$ python3 -q
>>> import numpy as np
>>> np.set_printoptions(precision=2, suppress=True, linewidth=100)
>>> rnd = lambda a: np.round(a, 2) + 0
>>> q, _ = np.linalg.qr(np.array([[0.6, 1.4, -1.1, 0.4, -1.9, -0.1, 0.3, -0.6],
...     [0.5, -0.4, 0.6, 1.6, -2.7, -1.8, 0.1, -1.3],
...     [0.5, 0.2, -0.1, 1.5, 0.2, -0.2, 0.3, -0.1],
...     [2.3, 0.1, -0.9, 0.3, -0.1, -2.0, -0.4, -1.1],
...     [-0.8, 1.8, -0.4, -0.4, -1.0, 0.0, 1.0, 0.1],
...     [2.1, 0.4, -0.4, 0.9, 0.0, 0.4, -0.1, -1.5],
...     [0.5, 0.3, -2.3, 1.6, -0.6, 0.0, 0.3, -0.2],
...     [-1.6, 1.1, 0.9, 0.2, 0.7, -1.0, 0.5, 0.2]]))
>>> arr = 3 * q
>>> print(rnd(arr))
[[-0.48  1.68  0.29 -0.11 -1.16 -0.48  1.77 -1.08]
 [-0.4  -0.41 -0.84  1.91 -1.93  0.5  -0.28  0.52]
 [-0.4   0.28 -0.27  1.57  1.16 -0.43 -0.81 -2.01]
 [-1.84  0.35 -0.2  -0.67  0.25  2.18 -0.27 -0.3 ]
 [ 0.64  2.   -0.05 -0.43 -0.62 -0.05 -1.99  0.28]
 [-1.68  0.68 -0.91  0.21  0.82 -1.43  0.1   1.45]
 [-0.4   0.4   2.55  1.15  0.33  0.25 -0.04  0.84]
 [ 1.28  1.11 -0.89  0.93  1.17  1.21  1.05  0.74]]
>>> out = np.linalg.invert(arr)
Traceback (most recent call last):
  File "<python-input-6>", line 1, in <module>
    out = np.linalg.invert(arr)
          ^^^^^^^^^^^^^^^^
AttributeError: module 'numpy.linalg' has no attribute 'invert'
>>> out = np.linalg.inv(arr)
>>> print(rnd(np.linalg.inv(out)))
[[-0.48  1.68  0.29 -0.11 -1.16 -0.48  1.77 -1.08]
 [-0.4  -0.41 -0.84  1.91 -1.93  0.5  -0.28  0.52]
 [-0.4   0.28 -0.27  1.57  1.16 -0.43 -0.81 -2.01]
 [-1.84  0.35 -0.2  -0.67  0.25  2.18 -0.27 -0.3 ]
 [ 0.64  2.   -0.05 -0.43 -0.62 -0.05 -1.99  0.28]
 [-1.68  0.68 -0.91  0.21  0.82 -1.43  0.1   1.45]
 [-0.4   0.4   2.55  1.15  0.33  0.25 -0.04  0.84]
 [ 1.28  1.11 -0.89  0.93  1.17  1.21  1.05  0.74]]
>>> print(rnd(arr @ out))
[[1. 0. 0. 0. 0. 0. 0. 0.]
 [0. 1. 0. 0. 0. 0. 0. 0.]
 [0. 0. 1. 0. 0. 0. 0. 0.]
 [0. 0. 0. 1. 0. 0. 0. 0.]
 [0. 0. 0. 0. 1. 0. 0. 0.]
 [0. 0. 0. 0. 0. 1. 0. 0.]
 [0. 0. 0. 0. 0. 0. 1. 0.]
 [0. 0. 0. 0. 0. 0. 0. 1.]]
>>> print(rnd(np.linalg.slogdet(arr)[0]))
-1.0
>>> print(rnd(np.linalg.cond(arr)))
1.0
>>> print(rnd(np.linalg.det(arr) * np.linalg.det(out)))
1.0
>>> out = arr / np.linalg.norm(arr, axis=1, keepdims=True)
>>> cov = out @ out.T
>>> print(np.argwhere(np.triu(np.abs(cov) > 0.95, 1)))
[]
>>> print(rnd(cov))
[[1. 0. 0. 0. 0. 0. 0. 0.]
 [0. 1. 0. 0. 0. 0. 0. 0.]
 [0. 0. 1. 0. 0. 0. 0. 0.]
 [0. 0. 0. 1. 0. 0. 0. 0.]
 [0. 0. 0. 0. 1. 0. 0. 0.]
 [0. 0. 0. 0. 0. 1. 0. 0.]
 [0. 0. 0. 0. 0. 0. 1. 0.]
 [0. 0. 0. 0. 0. 0. 0. 1.]]
>>> mat = np.load("m.npy")
>>> print(rnd(mat))
[[0.17 0.09 0.13 0.09 0.09 0.22 0.22]
 [0.07 0.07 0.07 0.07 0.2  0.33 0.2 ]
 [0.16 0.12 0.16 0.12 0.16 0.16 0.12]
 [0.19 0.14 0.1  0.24 0.05 0.1  0.19]
 [0.11 0.11 0.17 0.22 0.11 0.06 0.22]
 [0.11 0.11 0.26 0.05 0.05 0.32 0.11]
 [0.25 0.1  0.15 0.05 0.2  0.2  0.05]]
>>> def softmax(z):
...     e = np.exp(z - z.max(axis=-1, keepdims=True))
...     return e / e.sum(axis=-1, keepdims=True)
... 
>>> print(rnd(softmax(arr).sum(axis=1)))
[1. 1. 1. 1. 1. 1. 1. 1.]
>>> print(rnd(softmax(10 * arr[1])))
[0. 0. 0. 1. 0. 0. 0. 0.]
>>> print(rnd(softmax(arr[1] + 3)))
[0.05 0.05 0.03 0.53 0.01 0.13 0.06 0.13]
>>> att = arr @ arr.T / np.sqrt(8)
>>> print(softmax(att).round(6).argmax(axis=1))
[0 1 2 3 4 5 6 7]
>>> print(rnd(softmax(att + np.triu(np.full(att.shape, -np.inf), 1))))
[[1.   0.   0.   0.   0.   0.   0.   0.  ]
 [0.04 0.96 0.   0.   0.   0.   0.   0.  ]
 [0.04 0.04 0.92 0.   0.   0.   0.   0.  ]
 [0.04 0.04 0.04 0.89 0.   0.   0.   0.  ]
 [0.04 0.04 0.04 0.04 0.86 0.   0.   0.  ]
 [0.03 0.03 0.03 0.03 0.03 0.83 0.   0.  ]
 [0.03 0.03 0.03 0.03 0.03 0.03 0.8  0.  ]
 [0.03 0.03 0.03 0.03 0.03 0.03 0.03 0.77]]
>>> x0 = np.array([-3, -3, 3, 2, 1, 3, 0])
>>> target = mat @ x0
>>> print(rnd(target))
[0.52 1.13 0.5  0.1  0.56 1.26 0.3 ]
>>> print(rnd(np.linalg.solve(mat, target)))
[-3. -3.  3.  2.  1.  3.  0.]
>>> out = mat / np.linalg.norm(mat, axis=1, keepdims=True)
>>> cov = out @ out.T
>>> print(rnd(np.degrees(np.arccos(np.clip(cov[3, 6], -1, 1)))))
43.84
>>> print((cov - 2 * np.eye(7)).round(6).argmax(axis=1))
[2 0 0 4 3 0 2]
>>> print(rnd(np.linalg.norm(out, axis=1)))
[1. 1. 1. 1. 1. 1. 1.]
>>> print(np.argwhere(np.triu(np.abs(cov) > 0.95, 1)))
[]
>>> u, g = mat[5], mat[2]
>>> print(rnd(u @ g))
0.15
>>> print(rnd(u @ u))
0.21
>>> pr = (u @ g) / (u @ u) * u
>>> print(rnd(g - pr))
[ 0.08  0.05 -0.03  0.09  0.12 -0.07  0.05]
>>> print(np.linalg.matrix_rank(np.outer(u, g)))
1
>>> print(rnd(np.linalg.norm(u + g) ** 2 + np.linalg.norm(u - g) ** 2))
0.7
>>> print(rnd(pr))
[0.07 0.07 0.19 0.04 0.04 0.22 0.07]
